% ipython --no-banner

In [1]: import numpy as np

In [2]: np.set_printoptions(suppress=True, linewidth=160)

In [3]: def tidy(a):
   ...:     return np.round(a, 3) + 0
   ...: 

In [4]: E = np.array([[1, 0, 0], [1, 1, 0], [3, 3, 1]])

In [5]: E
Out[5]: 
array([[1, 0, 0],
       [1, 1, 0],
       [3, 3, 1]])

In [6]: # row 2 dominates

In [7]: rng = np.random.default_rng(81)

In [8]: z = rng.permutation(3)

In [9]: z
Out[9]: array([1, 0, 2])

In [10]: A2 = E[z][:, z]

In [11]: tidy(np.sort(np.abs(np.linalg.eigvals(A2))))
Out[11]: array([1., 1., 1.])

In [12]: np.diag(A2)
Out[12]: array([1, 1, 1])

In [13]: np.trace(A2)
Out[13]: np.int64(3)

In [14]: A2
Out[14]: 
array([[1, 1, 0],
       [0, 1, 0],
       [3, 3, 1]])

In [15]: np.einsum("ij,ji->", A2, A2)
Out[15]: np.int64(3)

In [16]: tidy(np.linalg.det(2 * E)), tidy(np.linalg.det(E))
Out[16]: (np.float64(8.0), np.float64(1.0))

In [17]: np.poly(E)
Out[17]: array([ 1., -3.,  3., -1.])

In [18]: np.kron(np.eye(2, dtype=int), E)
Out[18]: 
array([[1, 0, 0, 0, 0, 0],
       [1, 1, 0, 0, 0, 0],
       [3, 3, 1, 0, 0, 0],
       [0, 0, 0, 1, 0, 0],
       [0, 0, 0, 1, 1, 0],
       [0, 0, 0, 3, 3, 1]])

In [19]: A2 = np.array([[-8, -8, 0, -3],
    ...:     [4, 1, -5, -6],
    ...:     [9, 3, -9, -2],
    ...:     [0, 4, -8, -1],
    ...:     [7, 4, 3, 2]])

In [20]: F = A2.T @ A2

In [21]: F
Out[21]: 
array([[210, 123, -80,  -4],
       [123, 106, -52,  16],
       [-80, -52, 179,  62],
       [ -4,  16,  62,  54]])

In [22]: # equal to its transpose

In [23]: hat = np.triu(np.array([[3, 3, 3, -3], [2, 1, -2, 3], [2, -2, -1, 0], [3, 2, 2, 1]]), 1) + np.eye(4)

In [24]: A2 = hat @ F @ np.linalg.inv(hat)

In [25]: np.linalg.matrix_rank(A2)
Out[25]: np.int64(4)

In [26]: data = np.load("dump.npy")

In [27]: data
Out[27]: 
array([[  6,  18,   6,  -8, -24,  -8],
       [  0,   0,   0,   0,   0,   0],
       [  0,   6,  18,   0,  -8, -24],
       [ -3,  -9,  -3,   3,   9,   3],
       [  0,   0,   0,   0,   0,   0],
       [  0,  -3,  -9,   0,   3,   9]])

In [28]: Uu, sigma, vt = np.linalg.svd(data)

In [29]: tidy(sigma)
Out[29]: array([44.095, 22.96 ,  2.248,  1.171,  0.   ,  0.   ])

In [30]: A2 = Uu[:, :4] @ np.diag(sigma[:4]) @ vt[:4]

In [31]: tidy(A2)
Out[31]: 
array([[  6.,  18.,   6.,  -8., -24.,  -8.],
       [  0.,   0.,   0.,   0.,   0.,   0.],
       [  0.,   6.,  18.,   0.,  -8., -24.],
       [ -3.,  -9.,  -3.,   3.,   9.,   3.],
       [  0.,   0.,   0.,   0.,   0.,   0.],
       [  0.,  -3.,  -9.,   0.,   3.,   9.]])

In [32]: tidy(np.linalg.norm(data - A2, 2)), tidy(sigma[4])
Out[32]: (np.float64(0.0), np.float64(0.0))

In [33]: tidy(np.abs(data - A2).max())
Out[33]: np.float64(0.0)

In [34]: np.linalg.matrix_rank(A2)
Out[34]: np.int64(4)

In [35]: np.linalg.matrix_rank(data, rtol=0.05)
Out[35]: np.int64(3)

In [36]: tidy(np.linalg.norm(data[0], 1)), tidy(np.linalg.norm(data[0], np.inf))
Out[36]: (np.float64(70.0), np.float64(24.0))

In [37]: tidy(np.linalg.norm(data, axis=1))
Out[37]: array([33.166,  0.   , 31.623, 14.071,  0.   , 13.416])

In [38]: tidy(np.linalg.norm(data, axis=0))
Out[38]: array([ 6.708, 21.213, 21.213,  8.544, 27.019, 27.019])

In [39]: tidy(np.linalg.norm(data) ** 2 / np.linalg.norm(data, 2) ** 2)
Out[39]: np.float64(1.274)

In [40]: tidy(np.linalg.norm(data, 1)), tidy(np.linalg.norm(data, np.inf))
Out[40]: (np.float64(44.0), np.float64(70.0))

In [41]: data[0] @ data[5]
Out[41]: np.int64(-252)

In [42]: tidy(np.linalg.norm(data[0] - data[5]))
Out[42]: np.float64(42.237)

In [43]: x = np.array([-2, 0, 1, 1, -2, -2])

In [44]: h1 = np.maximum(data @ x, 0)

In [45]: data.T @ h1
Out[45]: array([  300,  1392,  1776,  -400, -1856, -2368])

In [46]: np.maximum(data @ x, 0) - np.maximum(-data @ x, 0)
Out[46]: array([ 50,   0,  82, -18,   0, -33])

In [47]: np.flatnonzero(h1 > 1e-9)
Out[47]: array([0, 2])

In [48]: Uu, sigma, vt = np.linalg.svd(data)

In [49]: vecs = vt[:(sigma > 1e-8).sum()]

In [50]: x = data[0] + -2 * data[1] + rng.integers(2) * np.eye(6)[5]

In [51]: x
Out[51]: array([  6.,  18.,   6.,  -8., -24.,  -8.])

In [52]: tidy(vecs.T @ vecs)
Out[52]: 
array([[ 0.135,  0.324, -0.108,  0.   ,  0.   ,  0.   ],
       [ 0.324,  0.878,  0.041,  0.   ,  0.   ,  0.   ],
       [-0.108,  0.041,  0.986,  0.   ,  0.   ,  0.   ],
       [ 0.   ,  0.   ,  0.   ,  0.135,  0.324, -0.108],
       [ 0.   ,  0.   ,  0.   ,  0.324,  0.878,  0.041],
       [ 0.   ,  0.   ,  0.   , -0.108,  0.041,  0.986]])

In [53]: np.allclose(vecs.T @ vecs @ x, x)
Out[53]: True

In [54]: np.linalg.matrix_rank(np.vstack([data, x]))
Out[54]: np.int64(4)

In [55]: tidy(np.linalg.norm(x - vecs.T @ vecs @ x))
Out[55]: np.float64(0.0)

In [56]: J = np.array([[1, 1, 1, 1, -1, -1, -1, -1], [1, -1, -1, 1, -1, 1, 1, -1]])

In [57]: th = np.radians(135)

In [58]: R = np.eye(8)

In [59]: R[4, 4] = R[5, 5] = np.cos(th)

In [60]: R[4, 5], R[5, 4] = -np.sin(th), np.sin(th)

In [61]: tidy(R)
Out[61]: 
array([[ 1.   ,  0.   ,  0.   ,  0.   ,  0.   ,  0.   ,  0.   ,  0.   ],
       [ 0.   ,  1.   ,  0.   ,  0.   ,  0.   ,  0.   ,  0.   ,  0.   ],
       [ 0.   ,  0.   ,  1.   ,  0.   ,  0.   ,  0.   ,  0.   ,  0.   ],
       [ 0.   ,  0.   ,  0.   ,  1.   ,  0.   ,  0.   ,  0.   ,  0.   ],
       [ 0.   ,  0.   ,  0.   ,  0.   , -0.707, -0.707,  0.   ,  0.   ],
       [ 0.   ,  0.   ,  0.   ,  0.   ,  0.707, -0.707,  0.   ,  0.   ],
       [ 0.   ,  0.   ,  0.   ,  0.   ,  0.   ,  0.   ,  1.   ,  0.   ],
       [ 0.   ,  0.   ,  0.   ,  0.   ,  0.   ,  0.   ,  0.   ,  1.   ]])

In [62]: A2 = J @ R.T

In [63]: tidy(np.linalg.det(R)), tidy(np.trace(R))
Out[63]: (np.float64(1.0), np.float64(4.586))

In [64]: tidy(np.abs(A2 - J).max(axis=0))
Out[64]: array([0.   , 0.   , 0.   , 0.   , 2.414, 2.414, 0.   , 0.   ])

In [65]: f, g = J[1], J[0]

In [66]: f @ g
Out[66]: np.int64(0)

In [67]: f @ f
Out[67]: np.int64(8)

In [68]: pr = (f @ g) / (f @ f) * f

In [69]: tidy(np.linalg.norm(f + g) ** 2 + np.linalg.norm(f - g) ** 2)
Out[69]: np.float64(32.0)

In [70]: np.linalg.matrix_rank(np.outer(f, g))
Out[70]: np.int64(1)

In [71]: g - pr
Out[71]: array([ 1.,  1.,  1.,  1., -1., -1., -1., -1.])

In [72]: def softmax(z):
    ...:     e = np.exp(z - z.max(axis=-1, keepdims=True))
    ...:     return e / e.sum(axis=-1, keepdims=True)
    ...: 

In [73]: tidy(softmax(J[0]))
Out[73]: array([0.22, 0.22, 0.22, 0.22, 0.03, 0.03, 0.03, 0.03])

In [74]: tidy(softmax(10 * J[0]))
Out[74]: array([0.25, 0.25, 0.25, 0.25, 0.  , 0.  , 0.  , 0.  ])

In [75]: tidy(softmax(J).sum(axis=1))
Out[75]: array([1., 1.])

In [76]: tidy(softmax(J[0] + 5))
Out[76]: array([0.22, 0.22, 0.22, 0.22, 0.03, 0.03, 0.03, 0.03])

In [77]: S = J @ J.T / np.sqrt(8)

In [78]: tidy(softmax(S)[0] @ J)
Out[78]: array([ 1.   ,  0.888,  0.888,  1.   , -1.   , -0.888, -0.888, -1.   ])

In [79]: tidy(softmax(S))
Out[79]: 
array([[0.944, 0.056],
       [0.056, 0.944]])

In [80]: tidy(softmax(S + np.triu(np.full(S.shape, -np.inf), 1)))
Out[80]: 
array([[1.   , 0.   ],
       [0.056, 0.944]])

In [81]: f = np.array([0, 0, 1])

In [82]: np.correlate(J[1], J[0], "full")
Out[82]: array([-1,  0,  1,  0,  3,  0, -3,  0, -3,  0,  3,  0,  1,  0, -1])

In [83]: np.cross(J[1, :3], J[0, :3])
Out[83]: array([ 0, -2,  2])

In [84]: np.polyval(f, J[1])
Out[84]: array([1, 1, 1, 1, 1, 1, 1, 1])

In [85]: M = np.load("sample8.npy")

In [86]: M
Out[86]: 
array([[-1.469,  1.604, -2.587, -0.912],
       [-5.381,  0.4  ,  6.553,  2.392],
       [-1.289,  0.127, -1.948, -1.354],
       [-0.939,  1.731, -0.725, -2.53 ],
       [-3.477, -0.795,  5.07 ,  0.466],
       [-1.054,  1.316, -1.425, -1.515],
       [-3.558,  0.291,  5.776,  0.569],
       [-4.191, -0.334,  7.481,  0.331],
       [-0.848, -0.712, -2.741,  0.645],
       [-1.089, -0.91 , -3.577,  0.428],
       [-1.847, -1.468,  4.704,  0.778],
       [-0.612,  1.153, -1.606,  1.051],
       [-2.37 ,  1.428, -3.08 , -2.652],
       [-4.656,  1.389,  3.999,  0.813],
       [-4.236,  1.067,  6.965,  1.287],
       [-1.611,  0.611, -0.709, -1.251],
       [-4.485,  0.395, -2.885,  0.718],
       [-4.131, -1.064,  7.165, -1.513],
       [-1.464,  1.389, -2.276, -0.937],
       [-1.825,  0.783, -1.085, -0.333],
       [-1.617,  2.332, -3.288, -3.338],
       [-1.437, -0.002, -1.791, -1.102],
       [-1.4  ,  1.161, -1.801, -1.503]])

In [87]: C2 = np.cov(M, rowvar=False)

In [88]: tidy(np.corrcoef(M[:, 2], M[:, 1])[0, 1])
Out[88]: np.float64(-0.394)

In [89]: np.median(M, axis=0)
Out[89]: array([-1.617,  0.611, -1.425, -0.333])

In [90]: tidy(np.linalg.eigvalsh(C2)[::-1])
Out[90]: array([18.56 ,  1.637,  1.072,  0.523])

In [91]: tidy(np.polyfit(M[:, 2], M[:, 1], 1))
Out[91]: array([-0.099,  0.587])

In [92]: tidy(M.std(axis=0))
Out[92]: array([1.451, 1.002, 3.97 , 1.406])

In [93]: C2.shape
Out[93]: (4, 4)

In [94]: tidy(np.corrcoef(M.T))
Out[94]: 
array([[ 1.   ,  0.176, -0.752, -0.499],
       [ 0.176,  1.   , -0.394, -0.448],
       [-0.752, -0.394,  1.   ,  0.503],
       [-0.499, -0.448,  0.503,  1.   ]])
